$ ipython --no-banner

In [1]: import numpy as np

In [2]: np.set_printoptions(precision=1, suppress=True, linewidth=100, floatmode="fixed")

In [3]: def rnd(a):
   ...:     return np.round(a, 1) + 0
   ...: 

In [4]: rng = np.random.default_rng(33382)

In [5]: theta = np.sort(rng.uniform(-2, 2, 32))

In [6]: W0 = np.c_[theta, theta ** 2, theta ** 3] @ np.array([[-2, -3, 0, -5, 4], [-4, 1, -4, 3, 2], [-5, -5, -1, 1, 3]])

In [7]: rnd(W0)
Out[7]: 
array([[ 25.9,  46.9,  -7.8,  13.8, -22.5],
       [  8.0,  18.7,  -4.9,   9.9,  -9.4],
       [  6.2,  15.4,  -4.4,   9.1,  -7.9],
       [  6.2,  15.4,  -4.4,   9.1,  -7.9],
       [  2.4,   7.7,  -2.7,   6.5,  -4.4],
       [  2.2,   7.1,  -2.5,   6.2,  -4.1],
       [  2.1,   6.8,  -2.4,   6.0,  -4.0],
       [  1.9,   6.5,  -2.3,   5.9,  -3.9],
       [  1.5,   5.5,  -2.0,   5.3,  -3.4],
       [  1.2,   4.4,  -1.6,   4.7,  -2.9],
       [  1.0,   3.8,  -1.4,   4.3,  -2.6],
       [  0.8,   3.1,  -1.2,   3.8,  -2.3],
       [  0.8,   3.0,  -1.1,   3.7,  -2.2],
       [  0.5,   1.9,  -0.7,   2.7,  -1.6],
       [  0.4,   1.3,  -0.4,   2.0,  -1.3],
       [  0.1,   0.1,   0.0,   0.2,  -0.1],
       [  0.0,   0.1,   0.0,   0.1,  -0.1],
       [ -0.3,  -0.3,  -0.1,  -0.5,   0.5],
       [ -0.8,  -0.8,  -0.3,  -1.0,   1.2],
       [ -1.1,  -1.0,  -0.4,  -1.2,   1.5],
       [ -1.6,  -1.3,  -0.6,  -1.4,   2.0],
       [ -4.7,  -3.1,  -2.1,  -1.7,   4.5],
       [ -7.1,  -4.6,  -3.2,  -1.5,   6.3],
       [ -8.2,  -5.2,  -3.8,  -1.4,   7.1],
       [-11.7,  -7.5,  -5.3,  -0.9,   9.5],
       [-19.1, -12.4,  -8.5,   0.5,  14.4],
       [-21.4, -13.9,  -9.4,   1.0,  15.9],
       [-25.9, -17.0, -11.2,   2.0,  18.7],
       [-30.0, -19.9, -12.8,   2.9,  21.3],
       [-36.9, -24.9, -15.5,   4.5,  25.7],
       [-58.8, -41.1, -23.6,   9.7,  39.3],
       [-59.9, -41.9, -24.0,  10.0,  39.9]])

In [8]: W2 = W0[[21, 19]].astype(float)

In [9]: for _ in range(5):
   ...:     z = np.linalg.norm(W0[:, None] - W2, axis=-1).argmin(axis=1)
   ...:     W2 = np.array([W0[z == j].mean(axis=0) for j in range(2)])
   ...: 

In [10]: z
Out[10]: 
array([1, 1, 1, 1, 1, 1, 1, 1, 1, 1, 1, 1, 1, 1, 1, 1, 1, 1, 1, 1, 1, 1, 1, 1, 1, 0, 0, 0, 0, 0, 0,
       0])

In [11]: np.abs(W2[1] - W2[0]).argmax()
Out[11]: np.int64(0)

In [12]: print(rnd(W2[1] - W2[0]))
[ 37.0  29.4  12.8  -1.0 -26.9]

In [13]: dist = np.linalg.norm(W0[:, None] - W0[None], axis=-1)

In [14]: rnd(dist[:5, :5])
Out[14]: 
array([[ 0.0, 36.2, 40.3, 40.3, 49.9],
       [36.2,  0.0,  4.1,  4.1, 13.8],
       [40.3,  4.1,  0.0,  0.0,  9.8],
       [40.3,  4.1,  0.0,  0.0,  9.8],
       [49.9, 13.8,  9.8,  9.8,  0.0]])

In [15]: dist.shape
Out[15]: (32, 32)

In [16]: np.linalg.matrix_rank(dist ** 2)
Out[16]: np.int64(5)

In [17]: np.flatnonzero(dist[4] < dist.mean() / 2)
Out[17]: array([ 1,  2,  3,  4,  5,  6,  7,  8,  9, 10, 11, 12, 13, 14, 15, 16, 17, 18, 19, 20])

In [18]: np.unravel_index(dist.round(6).argmax(), dist.shape)
Out[18]: (np.int64(0), np.int64(31))

In [19]: dist.mean(axis=1).argmax()
Out[19]: np.int64(31)

In [20]: rank = np.linalg.matrix_rank(W0)

In [21]: rank
Out[21]: np.int64(3)

In [22]: null = np.linalg.svd(W0)[2][rank:].T

In [23]: np.allclose(W0 @ null, 0)
Out[23]: True

In [24]: [int(np.linalg.matrix_rank(np.delete(W0, i, axis=0))) for i in range(32)]
Out[24]: 
[3,
 3,
 3,
 3,
 3,
 3,
 3,
 3,
 3,
 3,
 3,
 3,
 3,
 3,
 3,
 3,
 3,
 3,
 3,
 3,
 3,
 3,
 3,
 3,
 3,
 3,
 3,
 3,
 3,
 3,
 3,
 3]

In [25]: [int(np.linalg.matrix_rank(W0[:, :j + 1])) for j in range(5)]
Out[25]: [1, 2, 3, 3, 3]

In [26]: np.linalg.matrix_rank(W0.T @ W0), np.linalg.matrix_rank(W0 @ W0.T)
Out[26]: (np.int64(3), np.int64(3))

In [27]: U, sig, VT = np.linalg.svd(W0)

In [28]: vecs = VT[:(sig > 1e-8).sum()]

In [29]: x = W0[25] + 5 * W0[8] + rng.integers(2) * np.eye(5)[4]

In [30]: rnd(x)
Out[30]: array([-11.4,  14.9, -18.5,  27.1,  -2.6])

In [31]: rnd(vecs.T @ vecs)
Out[31]: 
array([[ 0.5,  0.2,  0.3, -0.2, -0.3],
       [ 0.2,  0.8, -0.3,  0.0, -0.1],
       [ 0.3, -0.3,  0.4, -0.1, -0.2],
       [-0.2,  0.0, -0.1,  0.8, -0.3],
       [-0.3, -0.1, -0.2, -0.3,  0.4]])

In [32]: rnd(np.linalg.norm(x - vecs.T @ vecs @ x))
Out[32]: np.float64(0.0)
